$ python -q
>>> import numpy as np
>>> np.set_printoptions(suppress=True, linewidth=120)
>>> tidy = lambda a: np.round(a, 1) + 0
>>> arr = np.loadtxt("sample17.csv", delimiter=",")
>>> arr
array([[-1.,  1., -2., -8.],
       [-2., -1.,  1.,  4.]])
>>> # column 3 is much longer than the rest
>>> t = np.radians(72)
>>> Rm = np.eye(4)
>>> Rm[2, 2] = Rm[0, 0] = np.cos(t)
>>> Rm[2, 0], Rm[0, 2] = -np.sin(t), np.sin(t)
>>> tidy(Rm)
array([[ 0.3,  0. ,  1. ,  0. ],
       [ 0. ,  1. ,  0. ,  0. ],
       [-1. ,  0. ,  0.3,  0. ],
       [ 0. ,  0. ,  0. ,  1. ]])
>>> out = arr @ Rm.T
>>> tidy(np.linalg.svd(arr, compute_uv=False)), tidy(np.linalg.svd(out, compute_uv=False))
(array([9.3, 2.3]), array([9.3, 2.3]))
>>> np.allclose(arr @ arr.T, out @ out.T)
True
>>> np.linalg.norm(arr, axis=1).argmax()
np.int64(0)
>>> tidy(np.linalg.norm(arr, 2))
np.float64(9.3)
>>> tidy(np.linalg.norm(arr, "nuc"))
np.float64(11.6)
>>> arr[0] @ arr[1]
np.float64(-33.0)
>>> tidy(np.linalg.norm(arr, 1)), tidy(np.linalg.norm(arr, np.inf))
(np.float64(12.0), np.float64(12.0))
>>> tidy(np.linalg.norm(arr, axis=0))
array([2.2, 1.4, 2.2, 8.9])
>>> A = np.load("a.npy")
>>> A
array([[1, 0],
       [1, 1]])
>>> # triangular, det is the product of the diagonal
>>> ev, V = np.linalg.eig(A)
>>> tidy(np.sort(np.linalg.eigvals(np.linalg.inv(A))))
array([1., 1.])
>>> A @ V[:, 0] - ev[0] * V[:, 0]
array([0., 0.])
>>> tidy(np.sort(np.linalg.eigvals(A.T)))
array([1., 1.])
>>> tidy(np.sort(np.linalg.eigvals(A @ A)))
array([1., 1.])
>>> t3 = np.stack([A, -2 * A, A[::-1]])
>>> (t3 @ A.T).shape
(3, 2, 2)
>>> np.einsum("bij,cij->bc", t3, t3)
array([[ 3, -6,  2],
       [-6, 12, -4],
       [ 2, -4,  3]])
>>> np.linalg.matrix_rank(t3.reshape(3, -1))
np.int64(2)
>>> t3.shape
(3, 2, 2)
>>> w1 = np.array([[3, 3], [0, 0]])
>>> beta = np.array([1, -2])
>>> H = np.maximum(A @ w1 + beta, 0)
>>> (H > 0).astype(int)
array([[1, 1],
       [1, 1]])
>>> cent = np.array([[-2, 2, 0], [-3, 2, -2]])
>>> (H @ cent).round(6).argmax(axis=1)
array([1, 1])
>>> w1 @ cent
array([[-15,  12,  -6],
       [  0,   0,   0]])
>>> Q, _ = np.linalg.qr(np.array([[0.7, -1.2], [0.4, -1.4], [-0.1, 1.0], [2.0, 0.4]]))
>>> J = Q @ Q.T
>>> tidy(J)
array([[ 0.4,  0.4, -0.3,  0.1],
       [ 0.4,  0.4, -0.3,  0. ],
       [-0.3, -0.3,  0.2,  0.1],
       [ 0.1,  0. ,  0.1,  1. ]])
>>> left, sig, Vh = np.linalg.svd(J)
>>> V = Vh[:(sig > 1e-8).sum()]
>>> rng = np.random.default_rng(36333)
>>> x = J[2] + 5 * J[1] + rng.integers(2) * np.eye(4)[2]
>>> tidy(x)
array([ 1.7,  1.9, -0.3, -0.1])
>>> np.allclose(V.T @ V @ x, x)
False
>>> ev, V = np.linalg.eigh(J)
>>> x = np.array([-1, 2, 2, 2])
>>> tidy(x @ J @ x / (x @ x)), tidy(ev[0]), tidy(ev[-1])
(np.float64(0.3), np.float64(0.0), np.float64(1.0))
>>> tidy(V * np.abs(ev) @ V.T)
array([[ 0.4,  0.4, -0.3,  0.1],
       [ 0.4,  0.4, -0.3,  0. ],
       [-0.3, -0.3,  0.2,  0.1],
       [ 0.1,  0. ,  0.1,  1. ]])
>>> feats = np.load("arr.npy")
>>> feats
array([[3., 1., 0., 0.],
       [0., 3., 1., 0.],
       [0., 0., 3., 1.],
       [0., 0., 0., 3.]])
>>> # triangular
>>> tidy(np.sort(np.linalg.eigvals(feats)))
array([3., 3., 3., 3.])
>>> tidy(np.linalg.matrix_power(feats - np.diag(np.diag(feats)), 4))
array([[0., 0., 0., 0.],
       [0., 0., 0., 0.],
       [0., 0., 0., 0.],
       [0., 0., 0., 0.]])
>>> feats @ feats
array([[9., 6., 1., 0.],
       [0., 9., 6., 1.],
       [0., 0., 9., 6.],
       [0., 0., 0., 9.]])
>>> x = np.array([-8, -7, 5, 9])
>>> rhs = feats @ x
>>> beta, lr = np.zeros(4), 1 / np.linalg.norm(feats, 2) ** 2
>>> for i in range(25):
...     beta -= lr * feats.T @ (feats @ beta - rhs)
...     if i % 5 == 0: print(i, round(np.linalg.norm(feats @ beta - rhs), 1))
... 
0 11.0
5 0.1
10 0.0
15 0.0
20 0.0
>>> tidy(beta)
array([-8., -7.,  5.,  9.])
>>> M = np.loadtxt("case5.csv", delimiter=",")
>>> M
array([[0., 2., 0., 0.],
       [0., 1., 0., 0.],
       [0., 0., 3., 1.],
       [0., 0., 1., 0.]])
>>> # 2 blocks once reordered
>>> out = np.array([[3, -1], [1, -2], [-1, 1], [3, 2]])
>>> np.linalg.matrix_rank(arr @ out)
np.int64(2)
>>> np.einsum("ik,kj->ij", arr, out)
array([[-24., -19.],
       [  4.,  13.]])
>>> np.einsum("ik,kj->ji", arr, out)
array([[-24.,   4.],
       [-19.,  13.]])
>>> np.vstack([arr, out.T]).shape
(4, 4)
>>> np.einsum("ij->j", arr)
array([-3.,  0., -1., -4.])
>>> np.einsum("ij,ij->i", arr, arr)
array([70., 22.])
>>> tidy(np.linalg.norm(M, axis=0))
array([0. , 2.2, 3.2, 1. ])
>>> M[0] @ M[3]
np.float64(0.0)
>>> tidy(np.linalg.norm(M, 2))
np.float64(3.3)
>>> tidy(np.linalg.norm(M, axis=1))
array([2. , 1. , 3.2, 1. ])
>>> np.linalg.norm(M, axis=1).argmax()
np.int64(2)
>>> tidy(np.linalg.norm(M, 1)), tidy(np.linalg.norm(M, np.inf))
(np.float64(4.0), np.float64(4.0))
>>> tidy(np.linalg.det(M))
np.float64(0.0)
>>> (np.linalg.matrix_power((M != 0) + (M.T != 0) + np.eye(4), 4) > 0).astype(int)
array([[1, 1, 0, 0],
       [1, 1, 0, 0],
       [0, 0, 1, 1],
       [0, 0, 1, 1]])
>>> M @ M
array([[ 0.,  2.,  0.,  0.],
       [ 0.,  1.,  0.,  0.],
       [ 0.,  0., 10.,  3.],
       [ 0.,  0.,  3.,  1.]])
>>> np.flatnonzero(np.linalg.matrix_power((M != 0) + (M.T != 0) + np.eye(4), 4)[0])
array([0, 1])
>>> (M != 0).astype(int)
array([[0, 1, 0, 0],
       [0, 1, 0, 0],
       [0, 0, 1, 1],
       [0, 0, 1, 0]])
>>> tidy(np.linalg.norm(M, 2) / np.linalg.norm(M))
np.float64(0.8)
>>> u, g = M[1], M[0]
>>> u @ u
np.float64(1.0)
>>> u @ g
np.float64(2.0)
>>> pr = (u @ g) / (u @ u) * u
>>> pr
array([0., 2., 0., 0.])
>>> g - pr
array([0., 0., 0., 0.])
>>> np.outer(u, g)
array([[0., 0., 0., 0.],
       [0., 2., 0., 0.],
       [0., 0., 0., 0.],
       [0., 0., 0., 0.]])
>>> K = np.load("m.npy")
>>> K
array([[0, 4, 5, 3],
       [0, 2, 1, 1],
       [0, 0, 4, 4],
       [0, 0, 0, 1]])
>>> # triangular
>>> left, sig, Vh = np.linalg.svd(K)
>>> V = Vh[:(sig > 1e-8).sum()]
>>> x = K[0] + -3 * K[1] + rng.integers(2) * np.eye(4)[2]
>>> x
array([ 0., -2.,  3.,  0.])
>>> tidy(np.diag(V.T @ V))
array([0., 1., 1., 1.])
>>> np.allclose(V.T @ V @ x, x)
True
